$ ipython --no-banner

In [1]: import numpy as np

In [2]: from numpy import linalg as LA

In [3]: np.set_printoptions(suppress=True, linewidth=100)

In [4]: def rd(a):
   ...:     return np.round(a, 2) + 0
   ...: 

In [5]: A = np.load("w.npy")

In [6]: print(A)
[[ 0.  1.  0.  3.]
 [ 0.  1.  1.  0.]
 [ 0. -1. -2.  0.]
 [ 0. -2.  0.  1.]]

In [7]: proj = np.triu(np.array([[-4, 2, 5, -2], [5, 2, 2, 1], [1, 4, -1, 2], [-1, 2, -4, 1]]), 1) + np.eye(4)

In [8]: B = proj @ A @ LA.inv(proj)

In [9]: print(rd(np.poly(B)))
[ 1.  0. -2.  1.  0.]

In [10]: print(np.trace(B), np.trace(A))
0.0 0.0

In [11]: print(LA.matrix_rank(B))
3

In [12]: B = A / LA.norm(A, axis=1, keepdims=True)

In [13]: G = B @ B.T

In [14]: print(rd(LA.norm(B, axis=1)))
[1. 1. 1. 1.]

In [15]: print((np.abs(G) > 0.9).astype(int))
[[1 0 0 0]
 [0 1 1 0]
 [0 1 1 0]
 [0 0 0 1]]

In [16]: print(rd(G))
[[ 1.    0.22 -0.14  0.14]
 [ 0.22  1.   -0.95 -0.63]
 [-0.14 -0.95  1.    0.4 ]
 [ 0.14 -0.63  0.4   1.  ]]

In [17]: print(rd(G[1]))
[ 0.22  1.   -0.95 -0.63]

In [18]: print(np.allclose(A @ A.T, A.T @ A))
False

In [19]: print((A + A.T) / 2)
[[ 0.   0.5  0.   1.5]
 [ 0.5  1.   0.  -1. ]
 [ 0.   0.  -2.   0. ]
 [ 1.5 -1.   0.   1. ]]

In [20]: print((A - A.T) / 2)
[[ 0.   0.5  0.   1.5]
 [-0.5  0.   1.   1. ]
 [ 0.  -1.   0.   0. ]
 [-1.5 -1.   0.   0. ]]

In [21]: print(rd(LA.det(A)))
0.0

In [22]: print(A @ A)
[[ 0. -5.  1.  3.]
 [ 0.  0. -1.  0.]
 [ 0.  1.  3.  0.]
 [ 0. -4. -2.  1.]]

In [23]: print(np.allclose(A[:-1].T @ LA.lstsq(A[:-1].T, A[-1])[0], A[-1]))
True

In [24]: print(LA.lstsq(A[:-1].T, A[-1])[2])
3

In [25]: print(rd(A @ LA.pinv(A) @ A))
[[ 0.  1.  0.  3.]
 [ 0.  1.  1.  0.]
 [ 0. -1. -2.  0.]
 [ 0. -2.  0.  1.]]

In [26]: F = np.loadtxt("block1.csv", delimiter=",")

In [27]: print(F)
[[ -5.   2.   8.]
 [ -7.  11.  12.]
 [ -5.  18.  12.]
 [-13.  22.  17.]
 [-10.  31.  10.]
 [ -1.  30.  16.]
 [  3.  30.  10.]
 [  8.  23.  19.]
 [ 13.  16.  21.]
 [  9.  23.  27.]
 [  3.  23.  20.]
 [  6.  32.  20.]
 [ 11.  31.  23.]
 [  4.  26.  21.]
 [  2.  21.  28.]
 [ -7.  24.  37.]
 [-10.  15.  36.]
 [ -6.  17.  40.]
 [  1.  25.  45.]
 [  6.  23.  52.]
 [  4.  23.  59.]
 [  7.  25.  60.]]

In [28]: u, v = F[7], F[5]

In [29]: print(u @ u)
954.0

In [30]: p = (u @ v) / (u @ u) * u

In [31]: print(LA.matrix_rank(np.outer(u, v)))
1

In [32]: print(rd(LA.norm(u + v) ** 2 + LA.norm(u - v) ** 2))
4222.0

In [33]: print(rd(v - p))
[-9.27  6.23 -3.64]

In [34]: print(rd((v - p) @ u))
0.0

In [35]: Z = F[[7, 13]].astype(float)

In [36]: for _ in range(5):
    ...:     z = LA.norm(F[:, None] - Z, axis=-1).argmin(axis=1)
    ...:     Z = np.array([F[z == j].mean(axis=0) for j in range(2)])
    ...: 

In [37]: print(z)
[0 0 0 0 0 0 0 0 0 0 0 0 0 0 0 1 1 1 1 1 1 1]

In [38]: print(rd(Z[1] - Z[0]))
[-1.91 -0.89 29.4 ]

In [39]: print(rd(Z))
[[ 1.2  22.6  17.6 ]
 [-0.71 21.71 47.  ]]

In [40]: print(np.bincount(z))
[15  7]

In [41]: B = np.c_[F[:, :1] @ np.array([[0]]), np.array([-4, 4, 1, -3, 4, -2, 5, 1, 3, 1, 3, 2, 1, -5, -2, -2, -1, 5, -3, 1, 4, 5])]

In [42]: print(B)
[[ 0. -4.]
 [ 0.  4.]
 [ 0.  1.]
 [ 0. -3.]
 [ 0.  4.]
 [ 0. -2.]
 [ 0.  5.]
 [ 0.  1.]
 [ 0.  3.]
 [ 0.  1.]
 [ 0.  3.]
 [ 0.  2.]
 [ 0.  1.]
 [ 0. -5.]
 [ 0. -2.]
 [ 0. -2.]
 [ 0. -1.]
 [ 0.  5.]
 [ 0. -3.]
 [ 0.  1.]
 [ 0.  4.]
 [ 0.  5.]]

In [43]: print(LA.matrix_rank(np.c_[F, B]))
4

In [44]: print(rd(LA.lstsq(F, B[:, 0])[0]))
[0. 0. 0.]

In [45]: rng = np.random.default_rng(70)

In [46]: B = F + rng.integers(-2, 3, (22, 1)) @ rng.integers(-2, 3, (1, 3))

In [47]: print(B)
[[ -5.   1.   9.]
 [ -7.  12.  11.]
 [ -5.  19.  11.]
 [-13.  21.  18.]
 [-10.  32.   9.]
 [ -1.  31.  15.]
 [  3.  32.   8.]
 [  8.  21.  21.]
 [ 13.  14.  23.]
 [  9.  22.  28.]
 [  3.  23.  20.]
 [  6.  32.  20.]
 [ 11.  31.  23.]
 [  4.  27.  20.]
 [  2.  20.  29.]
 [ -7.  26.  35.]
 [-10.  17.  34.]
 [ -6.  16.  41.]
 [  1.  26.  44.]
 [  6.  24.  51.]
 [  4.  24.  58.]
 [  7.  27.  58.]]

In [48]: print(B - F)
[[ 0. -1.  1.]
 [ 0.  1. -1.]
 [ 0.  1. -1.]
 [ 0. -1.  1.]
 [ 0.  1. -1.]
 [ 0.  1. -1.]
 [ 0.  2. -2.]
 [ 0. -2.  2.]
 [ 0. -2.  2.]
 [ 0. -1.  1.]
 [ 0.  0.  0.]
 [ 0.  0.  0.]
 [ 0.  0.  0.]
 [ 0.  1. -1.]
 [ 0. -1.  1.]
 [ 0.  2. -2.]
 [ 0.  2. -2.]
 [ 0. -1.  1.]
 [ 0.  1. -1.]
 [ 0.  1. -1.]
 [ 0.  1. -1.]
 [ 0.  2. -2.]]

In [49]: print(LA.matrix_rank(B - F, tol=1e-8))
1

In [50]: z = rng.permutation(4)

In [51]: print(z)
[2 1 3 0]

In [52]: B = A[z][:, z]

In [53]: print(np.allclose(B, A))
False

In [54]: print(B)
[[-2. -1.  0.  0.]
 [ 1.  1.  0.  0.]
 [ 0. -2.  1.  0.]
 [ 0.  1.  3.  0.]]

In [55]: print(np.trace(B))
0.0

In [56]: J = np.load("a.npy")

In [57]: print(J)
[[ 0 -1  0  0]
 [ 0  1  3 -2]
 [ 0  0  3 -1]
 [ 0  0  0  2]]

In [58]: z = rng.permutation(4)

In [59]: print(z)
[1 2 3 0]

In [60]: B = J[z][:, z]

In [61]: print(np.allclose(B, J))
False

In [62]: print(np.trace(B))
6

In [63]: print(rd(LA.det(B)), rd(LA.det(J[z])))
0.0 0.0

In [64]: print((J - J.T) / 2)
[[ 0.  -0.5  0.   0. ]
 [ 0.5  0.   1.5 -1. ]
 [ 0.  -1.5  0.  -0.5]
 [ 0.   1.   0.5  0. ]]

In [65]: print(LA.matrix_power(J, 4))
[[   0   -1  -39   32]
 [   0    1  120 -105]
 [   0    0   81  -65]
 [   0    0    0   16]]

In [66]: print((J + J.T) / 2)
[[ 0.  -0.5  0.   0. ]
 [-0.5  1.   1.5 -1. ]
 [ 0.   1.5  3.  -0.5]
 [ 0.  -1.  -0.5  2. ]]

In [67]: print(np.allclose(J @ J.T, J.T @ J))
False

In [68]: proj = np.triu(np.array([[1, -1, -2, -4], [-1, 2, -4, -3], [5, -4, 1, 3], [5, 1, -1, -5]]), 1) + np.eye(4)

In [69]: B = proj @ J @ LA.inv(proj)

In [70]: print(proj @ J - J @ proj)
[[  0.  -1. -13.  -7.]
 [  0.   0.  -8.  -8.]
 [  0.   0.   0.  -3.]
 [  0.   0.   0.   0.]]

In [71]: print(rd(LA.det(B)))
0.0

In [72]: print(np.poly(B))
[ 1. -6. 11. -6.  0.]

In [73]: print(B)
[[  0.  -2. -17.  41.]
 [  0.   1.  -5.  14.]
 [  0.   0.   3.  -4.]
 [  0.   0.   0.   2.]]

In [74]: print(LA.matrix_rank(B))
3

In [75]: print((B + B.T) / 2)
[[ 0.  -1.  -8.5 20.5]
 [-1.   1.  -2.5  7. ]
 [-8.5 -2.5  3.  -2. ]
 [20.5  7.  -2.   2. ]]

In [76]: print(np.allclose(B @ B.T, B.T @ B))
False

In [77]: print((B - B.T) / 2)
[[  0.   -1.   -8.5  20.5]
 [  1.    0.   -2.5   7. ]
 [  8.5   2.5   0.   -2. ]
 [-20.5  -7.    2.    0. ]]

In [78]: print(rd(LA.matrix_power(B, 4)))
[[   0.   -2. -329. 1184.]
 [   0.    1. -200.  710.]
 [   0.    0.   81. -260.]
 [   0.    0.    0.   16.]]

In [79]: print(rd(np.abs(LA.eigvals(B)).max()))
3.0

In [80]: print(B @ B)
[[  0.  -2. -41. 122.]
 [  0.   1. -20.  62.]
 [  0.   0.   9. -20.]
 [  0.   0.   0.   4.]]

In [81]: print(rd(np.sort(np.abs(LA.eigvals(B)))))
[0. 1. 2. 3.]

In [82]: x0 = np.array([0, -1, -1])

In [83]: a = np.maximum(F @ x0, 0)

In [84]: print(a)
[0. 0. 0. 0. 0. 0. 0. 0. 0. 0. 0. 0. 0. 0. 0. 0. 0. 0. 0. 0. 0. 0.]

In [85]: print(np.maximum(F @ x0, 0) - np.maximum(-F @ x0, 0))
[-10. -23. -30. -39. -41. -46. -40. -42. -37. -50. -43. -52. -54. -47. -49. -61. -51. -57. -70.
 -75. -82. -85.]

In [86]: print(np.flatnonzero(a > 1e-9))
[]

In [87]: m1 = np.load("arr.npy")

In [88]: print(m1)
[[  1   1   0]
 [  1  -1  -2]
 [  6  -4 -10]]

In [89]: z = rng.permutation(3)

In [90]: print(z)
[2 1 0]

In [91]: B = m1[z][:, z]

In [92]: print(np.trace(B))
-10

In [93]: print(np.diag(B))
[-10  -1   1]

In [94]: print(B)
[[-10  -4   6]
 [ -2  -1   1]
 [  0   1   1]]

In [95]: print(np.einsum("ij,ji->", B, B))
120

In [96]: print(rd(LA.eigvals(B).sum().real))
-10.0

In [97]: print(np.einsum("ii->", B))
-10

In [98]: U, sv, Vt = LA.svd(m1)

In [99]: print(rd(sv))
[12.57  1.43  0.  ]

In [100]: B = U[:, :2] @ np.diag(sv[:2]) @ Vt[:2]

In [101]: print(rd(LA.norm(m1 - B) / LA.norm(m1)))
0.0

In [102]: print(rd(LA.norm(m1 - B, 2)), rd(sv[2]))
0.0 0.0

In [103]: print(LA.matrix_rank(B))
2

In [104]: print(rd(np.abs(m1 - B).max()))
0.0

In [105]: print(LA.matrix_rank(m1, rtol=0.05))
2

In [106]: proj = np.triu(np.array([[-1, 0, -2], [2, 2, -1], [-1, 1, -2]]), 1) + np.eye(3)

In [107]: B = proj @ m1 @ LA.inv(proj)

In [108]: print(np.trace(B), np.trace(m1))
-10.0 -10

In [109]: print(rd(np.poly(B)))
[  1.  10. -10.   0.]

In [110]: print(proj @ m1 - m1 @ proj)
[[-12.   8.  23.]
 [ -6.   4.  11.]
 [  0.   0.   8.]]

In [111]: mat = np.array([[0.7, 0.7, 0.0, 0.8],
     ...:     [-0.9, 0.9, -0.4, -1.0],
     ...:     [-2.1, 1.3, 1.3, -0.9],
     ...:     [0.8, -0.3, -0.5, -1.6]])

In [112]: B = LA.inv(mat)

In [113]: print(rd(LA.slogdet(mat)[0]))
-1.0

In [114]: print(rd(LA.cond(mat)))
4.58

In [115]: print((np.abs(B) > 1e-9).astype(int))
[[1 1 1 1]
 [1 1 1 1]
 [1 1 1 1]
 [1 1 1 1]]

In [116]: print(np.allclose(B, mat.T))
False

In [117]: print(rd(LA.det(mat) * LA.det(B)))
1.0

In [118]: M = np.loadtxt("x.csv", delimiter=",")

In [119]: print(M)
[[-8.  4. -5.]
 [ 4. -8.  4.]
 [-5.  4. -8.]]

In [120]: print(rd(np.sort(np.abs(LA.eigvals(M)))))
[ 3.    4.32 16.68]

In [121]: print(rd(np.abs(LA.eigvals(M)).max()))
16.68

In [122]: print((M + M.T) / 2)
[[-8.  4. -5.]
 [ 4. -8.  4.]
 [-5.  4. -8.]]

In [123]: print(M @ M)
[[105. -84.  96.]
 [-84.  96. -84.]
 [ 96. -84. 105.]]
